$ python -q
>>> import numpy as np
>>> np.set_printoptions(precision=1, suppress=True, linewidth=140, floatmode="fixed")
>>> arr = np.array([[5, 4], [1, -2], [-3, -2]])
>>> arr[1] = arr[2]
>>> print(arr)
[[ 5  4]
 [-3 -2]
 [-3 -2]]
>>> r0 = np.array([1, 2, -2])
>>> np.array([np.convolve(row, r0, "same") for row in arr])
array([[ 5, 14, -2],
       [-3, -8,  2],
       [-3, -8,  2]])
>>> Q, r_ = np.linalg.qr(arr)
>>> print(Q)
[[-0.8 -0.6]
 [ 0.5 -0.5]
 [ 0.5 -0.5]]
>>> np.abs(np.diag(r_))
array([6.6, 0.4])
>>> Q @ r_
array([[ 5.0,  4.0],
       [-3.0, -2.0],
       [-3.0, -2.0]])
>>> round(float(np.trace(Q @ Q.T)), 1)
2.0
>>> round(float(abs(r_[0, 0])), 1), round(float(np.linalg.norm(arr[:, 0])), 1)
(6.6, 6.6)
>>> print(r_)
[[-6.6 -4.9]
 [ 0.0 -0.4]]
>>> np.round(Q.T @ Q, 1) + 0
array([[1.0, 0.0],
       [0.0, 1.0]])
>>> print(Q.shape, r_.shape)
(3, 2) (2, 2)
>>> m1 = np.load("layer7.npy")
>>> m1
array([[ 1, -1,  1, -1],
       [ 1,  0,  0,  0]])
>>> W1 = np.array([[-3, 3, 4], [5, 2, -1], [1, -6, -5], [8, -7, -5]])
>>> c = np.array([1, -1, -3])
>>> H = np.maximum(m1 @ W1 + c, 0)
>>> print((H > 0).mean(axis=0))
[0.0 1.0 1.0]
>>> np.linalg.matrix_rank(H)
np.int64(2)
>>> H
array([[0, 1, 2],
       [0, 2, 1]])
>>> C = np.array([[3, 1, -2], [3, -1, -2], [1, 2, 1]])
>>> W1 @ C
array([[  4,   2,   4],
       [ 20,   1, -15],
       [-20,  -3,   5],
       [ -2,   5,  -7]])
>>> H @ C
array([[ 5,  3,  0],
       [ 7,  0, -3]])
>>> (H @ C).round(6).argmax(axis=1)
array([0, 0])
>>> M2 = m1[0, 0] * m1[1:] - np.outer(m1[1:, 0], m1[0])
>>> print(M2)
[[ 0  1 -1  1]]
>>> np.flatnonzero(~M2.round(6).any(axis=1))
array([], dtype=int64)
>>> np.linalg.matrix_rank(M2), np.linalg.matrix_rank(m1)
(np.int64(1), np.int64(2))
>>> np.linalg.norm(m1, axis=1).argmax()
np.int64(0)
>>> np.linalg.norm(m1, axis=1)
array([2.0, 1.0])
>>> M2 = np.array([[6, 9], [-3, 9], [-9, 0], [-1, -6]])
>>> m1 @ M2
array([[1, 6],
       [6, 9]])
>>> np.einsum("ik,kj->ji", m1, M2)
array([[1, 6],
       [6, 9]])
>>> np.linalg.matrix_rank(m1 @ M2)
np.int64(2)
>>> np.einsum("ij->j", m1)
array([ 2, -1,  1, -1])
>>> np.linalg.matrix_rank(np.vstack([m1, M2.T]))
np.int64(4)
>>> F = np.load("out12.npy")
>>> F
array([[-3,  0,  0],
       [ 0,  0,  4],
       [ 0,  2,  0]])
>>> U, sigma, Vt = np.linalg.svd(arr, full_matrices=False)
>>> np.cumsum(sigma ** 2) / np.sum(sigma ** 2)
array([1.0, 1.0])
>>> (sigma > 1e-8).sum()
np.int64(2)
>>> np.round(U.T @ arr @ Vt.T, 1) + 0
array([[8.2, 0.0],
       [0.0, 0.3]])
>>> np.round(U.T @ U, 1) + 0
array([[1.0, 0.0],
       [0.0, 1.0]])
>>> np.round(Vt @ Vt.T, 1) + 0
array([[1.0, 0.0],
       [0.0, 1.0]])
>>> np.round(sigma / sigma[0], 1) + 0
array([1.0, 0.0])
>>> r0 = np.array([1, -3, 3, -1])
>>> data = np.array([np.roll(r0, i) for i in range(4)])
>>> data
array([[ 1, -3,  3, -1],
       [-1,  1, -3,  3],
       [ 3, -1,  1, -3],
       [-3,  3, -1,  1]])
>>> r = np.linalg.matrix_rank(data)
>>> print(r)
3
>>> null = np.linalg.svd(data)[2][r:].T
>>> [int(np.linalg.matrix_rank(data[:, :j + 1])) for j in range(4)]
[1, 2, 3, 3]
>>> [int(np.linalg.matrix_rank(data[:i])) for i in range(1, len(data) + 1)]
[1, 2, 3, 3]
>>> np.allclose(data @ null, 0)
True
>>> print(null[:, 0] / null[np.abs(null[:, 0]).round(6).argmax(), 0])
[1.0 1.0 1.0 1.0]
>>> K = np.load("w.npy")
>>> K.round(1) + 0
array([[ 3.6, 10.2,  6.4],
       [ 1.1,  5.2,  2.6],
       [ 5.0, 13.0,  8.5],
       [ 4.1, 11.2,  7.2],
       [ 2.6,  8.1,  4.8],
       [ 5.0, 13.0,  8.5],
       [ 1.8,  6.6,  3.7],
       [ 1.9,  6.9,  3.9],
       [ 1.2,  5.4,  2.8],
       [ 3.2,  9.4,  5.8],
       [ 1.7,  6.5,  3.6],
       [ 2.2,  7.3,  4.2],
       [ 2.1,  7.1,  4.1],
       [ 0.0,  2.9,  0.9],
       [ 1.1,  5.2,  2.6],
       [ 0.0,  2.9,  1.0],
       [ 2.9,  8.7,  5.3],
       [ 1.5,  6.0,  3.3],
       [ 3.4,  9.8,  6.1]])
>>> M2 = np.c_[arr[:, :1] @ np.array([[2]]), np.array([-1, 2, 2])]
>>> print(M2)
[[10 -1]
 [-6  2]
 [-6  2]]
>>> np.linalg.matrix_rank(M2)
np.int64(2)
>>> np.linalg.matrix_rank(np.c_[arr, M2])
np.int64(2)
>>> np.round(np.linalg.norm(M2 - arr @ np.linalg.lstsq(arr, M2)[0], axis=0), 1) + 0
array([0.0, 0.0])
>>> C = K[[15, 0]].astype(float)
>>> for _ in range(6):
...     labels = np.linalg.norm(K[:, None] - C, axis=-1).argmin(axis=1)
...     C = np.array([K[labels == j].mean(axis=0) for j in range(2)])
... 
>>> labels
array([1, 0, 1, 1, 1, 1, 0, 0, 0, 1, 0, 0, 0, 0, 0, 0, 1, 0, 1])
>>> C[1] - C[0]
array([2.4, 4.8, 3.6])
>>> np.abs(C[1] - C[0]).argmax()
np.int64(1)
>>> print(np.bincount(labels))
[11  8]
>>> C
array([[ 1.3,  5.6,  3.0],
       [ 3.7, 10.4,  6.6]])
>>> r = np.linalg.matrix_rank(K)
>>> r
np.int64(2)
>>> null = np.linalg.svd(K)[2][r:].T
>>> np.round(K @ null, 1) + 0
array([[0.0],
       [0.0],
       [0.0],
       [0.0],
       [0.0],
       [0.0],
       [0.0],
       [0.0],
       [0.0],
       [0.0],
       [0.0],
       [0.0],
       [0.0],
       [0.0],
       [0.0],
       [0.0],
       [0.0],
       [0.0],
       [0.0]])
>>> np.linalg.matrix_rank(K.T @ K), np.linalg.matrix_rank(K @ K.T)
(np.int64(2), np.int64(2))
>>> print(null[:, 0] / null[np.abs(null[:, 0]).round(6).argmax(), 0])
[-0.8 -0.3  1.0]
>>> [int(np.linalg.matrix_rank(np.delete(K, i, axis=0))) for i in range(19)]
[2, 2, 2, 2, 2, 2, 2, 2, 2, 2, 2, 2, 2, 2, 2, 2, 2, 2, 2]
>>> null @ null.T
array([[ 0.4,  0.2, -0.5],
       [ 0.2,  0.1, -0.2],
       [-0.5, -0.2,  0.6]])
>>> print([int(np.linalg.matrix_rank(K[:i])) for i in range(1, len(K) + 1)])
[1, 2, 2, 2, 2, 2, 2, 2, 2, 2, 2, 2, 2, 2, 2, 2, 2, 2, 2]
>>> x = np.array([-5, 1, -1])
>>> np.linalg.norm(K @ x) <= np.linalg.norm(K, 2) * np.linalg.norm(x) + 1e-9
np.True_
>>> (K * x).sum(axis=1)
array([-14.1,  -2.9, -20.6, -16.5,  -9.5, -20.5,  -6.0,  -6.7,  -3.5, -12.4,  -5.8,  -7.7,  -7.2,   2.2,  -2.9,   2.1, -10.8,  -4.8, -13.2])
>>> A = np.load("x.npy")
>>> A
array([[ 0.9,  0.3,  0.6],
       [-1.5, -0.4, -2.2],
       [-1.0, -1.0, -1.0],
       [ 3.8,  1.9,  3.6],
       [ 3.8,  1.1,  3.4],
       [ 1.6,  0.5,  1.3],
       [ 1.4,  0.9,  1.6],
       [ 1.6,  0.2,  1.9],
       [ 1.7,  1.1,  1.8],
       [-0.9, -0.2, -0.5],
       [ 0.0,  0.1,  0.4],
       [-0.5,  0.0, -0.8],
       [ 0.7,  0.9,  0.6],
       [ 0.4,  0.7,  1.2],
       [ 1.5,  0.9,  0.7],
       [-1.6, -0.6, -1.5]])
>>> hat = A @ np.linalg.solve(A.T @ A, A.T)
>>> print(np.allclose(hat @ hat, hat))
True
>>> np.round(np.diag(hat), 1) + 0
array([0.0, 0.3, 0.2, 0.3, 0.4, 0.1, 0.1, 0.2, 0.1, 0.1, 0.1, 0.1, 0.2, 0.4, 0.3, 0.1])
>>> round(np.trace(hat), 1)
np.float64(3.0)
>>> np.round(np.linalg.eigvalsh(hat), 1) + 0
array([0.0, 0.0, 0.0, 0.0, 0.0, 0.0, 0.0, 0.0, 0.0, 0.0, 0.0, 0.0, 0.0, 1.0, 1.0, 1.0])
>>> Ac = (A - A.mean(axis=0)) / A.std(axis=0)
>>> np.argwhere(np.abs(Ac) > 2)
array([[3, 1]])
>>> c = np.linalg.lstsq(np.delete(Ac, 0, axis=1), Ac[:, 0])[0]
>>> print(np.abs(c).argmax())
1
>>> c
array([0.2, 0.8])
>>> np.round(1 - np.var(Ac[:, 0] - np.delete(Ac, 0, axis=1) @ c), 1)
np.float64(0.9)
>>> C = A[[7, 8]].astype(float)
>>> for _ in range(3):
...     labels = np.linalg.norm(A[:, None] - C, axis=-1).argmin(axis=1)
...     C = np.array([A[labels == j].mean(axis=0) for j in range(2)])
... 
>>> labels
array([0, 0, 0, 1, 1, 1, 1, 1, 1, 0, 0, 0, 0, 0, 1, 0])
>>> print(C[1] - C[0])
[2.6 1.0 2.4]
>>> C.round(1) + 0
array([[-0.4,  0.0, -0.4],
       [ 2.2,  0.9,  2.0]])
>>> U, sigma, Vt = np.linalg.svd(C)
>>> sigma
array([3.2, 0.1])
>>> M2 = U[:, :1] @ np.diag(sigma[:1]) @ Vt[:1]
>>> np.linalg.matrix_rank(C, rtol=0.05)
np.int64(1)
>>> round(np.linalg.norm(C - M2, 2), 1), round(float(sigma[1]), 1)
(np.float64(0.1), 0.1)
>>> round(np.linalg.norm(C - M2) / np.linalg.norm(C), 1)
np.float64(0.0)
>>> np.linalg.matrix_rank(M2)
np.int64(1)
>>> M = np.load("test2.npy")
>>> M
array([[ 0,  0,  0],
       [-3,  1,  0],
       [ 0,  0,  0]])
>>> rng = np.random.default_rng(173)
>>> M2 = M + rng.integers(-2, 3, (3, 1)) @ rng.integers(-2, 3, (1, 3))
>>> M2
array([[ 0, -2, -2],
       [-3,  3,  2],
       [ 0, -1, -1]])
>>> np.linalg.matrix_rank(M2 - M, tol=1e-8)
np.int64(1)
>>> np.round(np.linalg.svd(M2 - M, compute_uv=False), 1) + 0
array([4.2, 0.0, 0.0])
>>> print(M2 - M)
[[ 0 -2 -2]
 [ 0  2  2]
 [ 0 -1 -1]]
>>> np.einsum("ii->", M2)
np.int64(2)
>>> print(np.round(np.linalg.det(M2.T), 1))
0.0
>>> np.round(np.linalg.det(2 * M2), 1), round(float(np.linalg.det(M2)), 1)
(np.float64(0.0), 0.0)
>>> print(np.kron(np.eye(2, dtype=int), M2))
[[ 0 -2 -2  0  0  0]
 [-3  3  2  0  0  0]
 [ 0 -1 -1  0  0  0]
 [ 0  0  0  0 -2 -2]
 [ 0  0  0 -3  3  2]
 [ 0  0  0  0 -1 -1]]
>>> np.einsum("ij,ji->", M2, M2)
np.int64(18)
>>> np.round(np.poly(M2), 1) + 0
array([ 1.0, -2.0, -7.0,  0.0])
>>> print(round(float(np.linalg.det(M2[::-1])), 1))
0.0
>>> (M != 0).astype(int)
array([[0, 0, 0],
       [1, 1, 0],
       [0, 0, 0]])
>>> M @ M
array([[ 0,  0,  0],
       [-3,  1,  0],
       [ 0,  0,  0]])
>>> (np.linalg.matrix_power((M != 0) + (M.T != 0) + np.eye(3), 3) > 0).astype(int)
array([[1, 1, 0],
       [1, 1, 0],
       [0, 0, 1]])
>>> x = np.array([-2, 3, 2])
>>> a = np.maximum(M @ x, 0)
>>> np.maximum(M @ x, 0) - np.maximum(-M @ x, 0)
array([0, 9, 0])
>>> M * (a > 1e-9)[:, None]
array([[ 0,  0,  0],
       [-3,  1,  0],
       [ 0,  0,  0]])
>>> np.flatnonzero(a > 1e-9)
array([1])
>>> M.T @ a
array([-27,   9,   0])
>>> W0 = np.load("data.npy")
>>> W0
array([[ 0.6, -0.2, -0.9],
       [ 0.2, -0.4,  0.4],
       [ 0.3,  0.7, -1.0],
       [-0.8,  0.8,  0.4],
       [-0.2, -0.3,  0.9],
       [ 0.0, -0.3,  0.5],
       [-0.7,  0.6,  0.6],
       [-0.5, -0.4,  1.0],
       [ 0.5, -0.6, -0.1],
       [ 1.0, -0.8, -1.0],
       [ 0.6,  0.4, -1.0],
       [ 0.2,  0.2, -0.7],
       [ 0.1,  0.1, -0.4],
       [-0.8, -0.4,  1.0],
       [-0.6, -0.3,  1.0],
       [-0.9, -0.1,  1.0],
       [ 0.0, -0.3,  0.5],
       [-1.0, -0.5,  1.0],
       [ 0.7,  0.3, -1.0],
       [ 0.0,  0.7, -0.9],
       [ 0.5,  0.2, -1.0]])
>>> x = np.array([3, 2, 1])
>>> target = W0 @ x
>>> c, lr = np.zeros(3), 1 / np.linalg.norm(W0, 2) ** 2
>>> for i in range(40):
...     c -= lr * W0.T @ (W0 @ c - target)
...     if i % 10 == 0: print(i, round(np.linalg.norm(W0 @ c - target), 1))
... 
0 2.5
10 1.9
20 1.5
30 1.2
>>> c
array([2.0, 1.4, 0.3])
>>> round(np.linalg.cond(W0), 1)
np.float64(6.5)
>>> W1 = np.array([[3, -1, 2, -3, -2], [3, -2, 3, -2, -3], [-3, -1, 0, -3, -2]])
>>> c = np.array([0, -3, -1, 3, 1])
>>> H = np.maximum(W0 @ W1 + c, 0)
>>> (H > 0).mean(axis=0)
array([0.5, 0.0, 0.2, 1.0, 0.9])
>>> np.linalg.matrix_rank(H)
np.int64(4)
>>> C = np.array([[0, 0], [3, 2], [1, 3], [1, 3], [2, 1]])
>>> W1 @ C
array([[ -8,  -7],
       [-11,  -4],
       [-10, -13]])
>>> (H @ C).round(6).argmax(axis=1)
array([1, 1, 1, 1, 1, 1, 1, 1, 1, 1, 1, 1, 1, 1, 1, 1, 1, 1, 1, 1, 1])
>>> def softmax(z):
...     e = np.exp(z - z.max(axis=-1, keepdims=True))
...     return e / e.sum(axis=-1, keepdims=True)
... 
>>> softmax(W0[16] + -2)
array([0.3, 0.2, 0.5])
>>> att = W0 @ W0.T / np.sqrt(3)
>>> print(softmax(att).round(6).argmax(axis=1))
[ 9  7  2  3 17 17  3 17  9  9 18  2  2 17 17 17 17 17 18  2 18]
>>> softmax(att)[16] @ W0
array([-0.2, -0.1,  0.2])
>>> cov = np.cov(W0, rowvar=False)
>>> cov.shape
(3, 3)
>>> cov.round(1) + 0
array([[ 0.4,  0.0, -0.4],
       [ 0.0,  0.2, -0.2],
       [-0.4, -0.2,  0.7]])
>>> print(np.round(np.polyfit(W0[:, 0], W0[:, 2], 1), 1) + 0)
[-1.2  0.0]
>>> M2 = np.c_[W0[:, :1] @ np.array([[4]]), np.array([-1, -5, -5, -5, 4, -5, 5, 3, -5, 0, 5, 2, 2, 4, -3, 0, -4, 3, 2, -5, 5])]
>>> print(M2)
[[ 2.4 -1.0]
 [ 0.8 -5.0]
 [ 1.2 -5.0]
 [-3.2 -5.0]
 [-0.8  4.0]
 [ 0.0 -5.0]
 [-2.8  5.0]
 [-2.0  3.0]
 [ 2.0 -5.0]
 [ 4.0  0.0]
 [ 2.4  5.0]
 [ 0.8  2.0]
 [ 0.4  2.0]
 [-3.2  4.0]
 [-2.4 -3.0]
 [-3.6  0.0]
 [ 0.0 -4.0]
 [-4.0  3.0]
 [ 2.8  2.0]
 [ 0.0 -5.0]
 [ 2.0  5.0]]
>>> np.linalg.matrix_rank(np.c_[W0, M2])
np.int64(4)
>>> np.linalg.matrix_rank(M2)
np.int64(2)
